In [1]: import numpy as np

In [2]: np.set_printoptions(suppress=True, linewidth=200)

In [3]: tidy = lambda a: np.round(a, 2) + 0

In [4]: rng = np.random.default_rng(8705)

In [5]: theta = np.sort(rng.uniform(-2, 2, 26))

In [6]: X = np.c_[theta, theta ** 2, theta ** 3] @ np.array([[-1, 0, -1, 0], [-4, 2, 3, -1], [-4, 4, 2, 2]])

In [7]: print(tidy(X))
[[ 16.21 -21.82  -1.41 -18.47]
 [ 10.06 -14.21   0.47 -12.97]
 [  9.99 -14.12   0.49 -12.9 ]
 [  9.46 -13.45   0.64 -12.4 ]
 [  5.27  -8.03   1.65  -8.23]
 [  2.77  -4.63   2.03  -5.42]
 [  1.3   -2.46   2.05  -3.45]
 [  0.59  -1.32   1.88  -2.29]
 [  0.14  -0.47   1.54  -1.28]
 [  0.02   0.07   0.68  -0.24]
 [  0.03   0.07   0.63  -0.21]
 [  0.06   0.06   0.4   -0.09]
 [  0.     0.     0.     0.  ]
 [ -0.53   0.17  -0.04  -0.03]
 [ -4.01   2.33   1.44   0.19]
 [ -4.69   2.82   1.78   0.28]
 [ -4.72   2.83   1.8    0.29]
 [ -5.69   3.53   2.29   0.43]
 [-16.4   11.81   7.93   2.6 ]
 [-24.09  18.07  12.05   4.52]
 [-26.23  19.84  13.2    5.09]
 [-36.71  28.64  18.84   8.02]
 [-38.66  30.3   19.89   8.59]
 [-46.21  36.74  23.96  10.84]
 [-47.26  37.65  24.53  11.16]
 [-47.55  37.89  24.68  11.25]]

In [8]: cent = X[[16, 6]].astype(float)

In [9]: for _ in range(7):
   ...:     labels = np.linalg.norm(X[:, None] - cent, axis=-1).argmin(axis=1)
   ...:     cent = np.array([X[labels == j].mean(axis=0) for j in range(2)])
   ...: 

In [10]: print(labels)
[1 1 1 1 1 1 1 1 1 1 1 1 1 1 1 1 1 1 1 0 0 0 0 0 0 0]

In [11]: print(tidy(cent[1] - cent[0]))
[ 39.15 -32.86 -18.21 -12.4 ]

In [12]: print(np.bincount(labels))
[ 7 19]

In [13]: U, s, vt = np.linalg.svd(X)

In [14]: print(tidy(s))
[152.33  30.38   2.99   0.  ]

In [15]: print(np.argmax(s[:-1] / (s[1:] + 1e-6)) + 1)
3

In [16]: other = U[:, :3] @ np.diag(s[:3]) @ vt[:3]

In [17]: print(np.linalg.matrix_rank(X, rtol=0.05))
2

In [18]: Ac = X - X.mean(axis=0)

In [19]: V = np.linalg.svd(Ac)[2][:3]

In [20]: other = Ac - Ac @ V.T @ V

In [21]: print(tidy((Ac @ V.T).std(axis=0)))
[27.35  3.99  0.58]

In [22]: print(tidy(np.diag(V.T @ V)))
[0.92 0.49 0.92 0.67]

In [23]: E = np.load("a.npy")

In [24]: print(tidy(E))
[[-0.14 -0.27 -0.95]
 [-0.37 -0.88  0.3 ]
 [-0.92  0.39  0.02]]

In [25]: # orthonormal columns

In [26]: u = np.array([2, 3, 5])

In [27]: other = E + np.outer(u, np.eye(3)[1])

In [28]: print(np.linalg.matrix_rank(np.linalg.inv(other) - np.linalg.inv(E), tol=1e-8))
1

In [29]: print(tidy(other))
[[-0.14  1.73 -0.95]
 [-0.37  2.12  0.3 ]
 [-0.92  5.39  0.02]]

In [30]: vals, V = np.linalg.eig(other)

In [31]: print(tidy(np.sort(np.linalg.eigvals(other @ other))))
[0.01 0.7  7.56]

In [32]: print(tidy(other @ V[:, 0] - vals[0] * V[:, 0]))
[0. 0. 0.]

In [33]: print(tidy(np.sort(np.linalg.eigvals(np.linalg.inv(other)))))
[-1.19  0.36 10.59]

In [34]: m1 = np.eye(9, dtype=int)[rng.permutation(9)] * np.array([-7, 9, 0, -1, -6, 9, -3, 1, -1])

In [35]: print(m1)
[[ 0  0  0  0  0  0  0  0 -1]
 [ 0  0  0  0  0  0  0  1  0]
 [-7  0  0  0  0  0  0  0  0]
 [ 0  0  0  0 -6  0  0  0  0]
 [ 0  0  0  0  0  9  0  0  0]
 [ 0  9  0  0  0  0  0  0  0]
 [ 0  0  0 -1  0  0  0  0  0]
 [ 0  0  0  0  0  0 -3  0  0]
 [ 0  0  0  0  0  0  0  0  0]]

In [36]: # 2 groups of indices that never mix

In [37]: print(np.linalg.matrix_power(m1, 2))
[[  0   0   0   0   0   0   0   0   0]
 [  0   0   0   0   0   0  -3   0   0]
 [  0   0   0   0   0   0   0   0   7]
 [  0   0   0   0   0 -54   0   0   0]
 [  0  81   0   0   0   0   0   0   0]
 [  0   0   0   0   0   0   0   9   0]
 [  0   0   0   0   6   0   0   0   0]
 [  0   0   0   3   0   0   0   0   0]
 [  0   0   0   0   0   0   0   0   0]]

In [38]: print(np.trace(m1))
0

In [39]: print(m1 @ m1)
[[  0   0   0   0   0   0   0   0   0]
 [  0   0   0   0   0   0  -3   0   0]
 [  0   0   0   0   0   0   0   0   7]
 [  0   0   0   0   0 -54   0   0   0]
 [  0  81   0   0   0   0   0   0   0]
 [  0   0   0   0   0   0   0   9   0]
 [  0   0   0   0   6   0   0   0   0]
 [  0   0   0   3   0   0   0   0   0]
 [  0   0   0   0   0   0   0   0   0]]

In [40]: print(tidy(np.linalg.det(m1)))
0.0

In [41]: print((m1 + m1.T) / 2)
[[ 0.   0.  -3.5  0.   0.   0.   0.   0.  -0.5]
 [ 0.   0.   0.   0.   0.   4.5  0.   0.5  0. ]
 [-3.5  0.   0.   0.   0.   0.   0.   0.   0. ]
 [ 0.   0.   0.   0.  -3.   0.  -0.5  0.   0. ]
 [ 0.   0.   0.  -3.   0.   4.5  0.   0.   0. ]
 [ 0.   4.5  0.   0.   4.5  0.   0.   0.   0. ]
 [ 0.   0.   0.  -0.5  0.   0.   0.  -1.5  0. ]
 [ 0.   0.5  0.   0.   0.   0.  -1.5  0.   0. ]
 [-0.5  0.   0.   0.   0.   0.   0.   0.   0. ]]

In [42]: print(np.allclose(m1, m1.T))
False

In [43]: print(tidy(np.sort(np.abs(np.linalg.eigvals(m1)))))
[0.   0.   0.   3.37 3.37 3.37 3.37 3.37 3.37]

In [44]: print(np.allclose(m1 @ m1.T, m1.T @ m1))
False

In [45]: K = np.load("sample7.npy")

In [46]: print(K)
[[ -3   3  -2  -4]
 [ -6   2  -2  -6]
 [ -7   6  -7  -8]
 [-11  11  -5  -4]
 [-16  11  -3  -9]
 [-13  11  -6  -5]
 [-10  11  -1  -6]
 [ -9  11  -6  -1]
 [-13  15  -8   0]
 [-16  16 -11   5]
 [-20  16  -9   7]
 [-17  13  -5   3]
 [-17  11  -4  -2]
 [-22   6  -5  -7]
 [-17  10  -2  -7]
 [-12  14  -7  -2]
 [-14  16  -3   1]
 [-11  12  -8  -1]
 [-12  13  -4  -2]
 [ -7  15  -4  -3]
 [ -6  17  -3  -7]
 [ -2  18  -6  -8]
 [ -7  13  -7 -12]
 [-12   8  -7 -16]
 [-17   6  -5 -14]
 [-12   9  -7  -9]
 [-14  13  -3 -11]
 [-18  10   2 -12]
 [-19  12   1 -10]
 [-14   7   5 -13]
 [-14   5   5 -18]
 [-16   2   4 -17]]

In [47]: x0 = np.array([1, -2, -3, -1])

In [48]: rhs = K @ x0

In [49]: print(tidy(np.linalg.lstsq(K, rhs)[0]))
[ 1. -2. -3. -1.]

In [50]: print(tidy(np.linalg.solve(K.T @ K, K.T @ rhs)))
[ 1. -2. -3. -1.]

In [51]: rhs = rhs + 0.1 * rng.normal(size=32)

In [52]: print(tidy(rhs))
[  1.1    2.06   9.92 -14.12 -19.84 -12.16 -23.09 -12.22 -18.98 -20.13 -31.98 -30.87 -24.97 -12.01 -24.   -17.03 -38.11  -9.88 -23.89 -22.05 -24.1  -11.94   0.     8.98   0.03  -0.05 -19.87 -32.02
 -35.96 -29.89 -21.05 -14.98]

In [53]: coef, *_ = np.linalg.lstsq(K, rhs)

In [54]: print(coef.round())
[ 1. -2. -3. -1.]

In [55]: print(tidy(coef))
[ 1. -2. -3. -1.]

In [56]: print(tidy(K.T @ (rhs - K @ coef)))
[0. 0. 0. 0.]

In [57]: data, _ = np.linalg.qr(np.array([[1.6, 0.3, -0.2, 0.1, 1.4, -0.3, -0.7, 1.1],
    ...:     [0.3, 0.2, 0.2, 0.5, -0.8, -1.6, 1.2, -0.8],
    ...:     [-0.8, -0.6, 0.5, 0.4, -0.6, -0.3, 0.4, -1.6],
    ...:     [-1.0, -2.2, -0.7, 0.9, 1.1, 1.7, 1.2, 0.9],
    ...:     [-0.9, 0.3, -0.1, 1.5, 2.1, 0.7, -1.6, 0.0],
    ...:     [0.1, -0.8, -1.5, -0.5, 0.6, -0.4, -1.8, -0.1],
    ...:     [-0.8, -0.3, -1.8, 0.8, -0.9, -0.4, -0.8, -1.1],
    ...:     [1.4, 0.6, 0.4, -1.1, -0.9, 0.9, 0.5, 0.0]]))

In [58]: print(tidy(data))
[[-0.58  0.25  0.16 -0.59 -0.14 -0.11 -0.22 -0.39]
 [-0.11 -0.02 -0.05 -0.4   0.56 -0.41  0.24  0.53]
 [ 0.29  0.09 -0.36 -0.02  0.28 -0.21 -0.81 -0.07]
 [ 0.36  0.8  -0.17 -0.25 -0.01  0.32  0.2   0.07]
 [ 0.32 -0.36  0.11 -0.54 -0.48  0.19 -0.21  0.39]
 [-0.04  0.4   0.5   0.32 -0.31 -0.41 -0.23  0.4 ]
 [ 0.29 -0.05  0.74 -0.09  0.49  0.26 -0.11 -0.2 ]
 [-0.5   0.06 -0.04  0.16  0.18  0.63 -0.29  0.45]]

In [59]: u = np.array([1, -2, -3, -3, 2, -1, -3, -2])

In [60]: other = data + np.outer(u, np.eye(8)[7])

In [61]: print(tidy(np.linalg.det(other) / np.linalg.det(data)), tidy(1 + np.linalg.solve(data, u)[7]))
-0.36 -0.36

In [62]: print(np.linalg.matrix_rank(other - data))
1

In [63]: print(tidy(other))
[[-0.58  0.25  0.16 -0.59 -0.14 -0.11 -0.22  0.61]
 [-0.11 -0.02 -0.05 -0.4   0.56 -0.41  0.24 -1.47]
 [ 0.29  0.09 -0.36 -0.02  0.28 -0.21 -0.81 -3.07]
 [ 0.36  0.8  -0.17 -0.25 -0.01  0.32  0.2  -2.93]
 [ 0.32 -0.36  0.11 -0.54 -0.48  0.19 -0.21  2.39]
 [-0.04  0.4   0.5   0.32 -0.31 -0.41 -0.23 -0.6 ]
 [ 0.29 -0.05  0.74 -0.09  0.49  0.26 -0.11 -3.2 ]
 [-0.5   0.06 -0.04  0.16  0.18  0.63 -0.29 -1.55]]
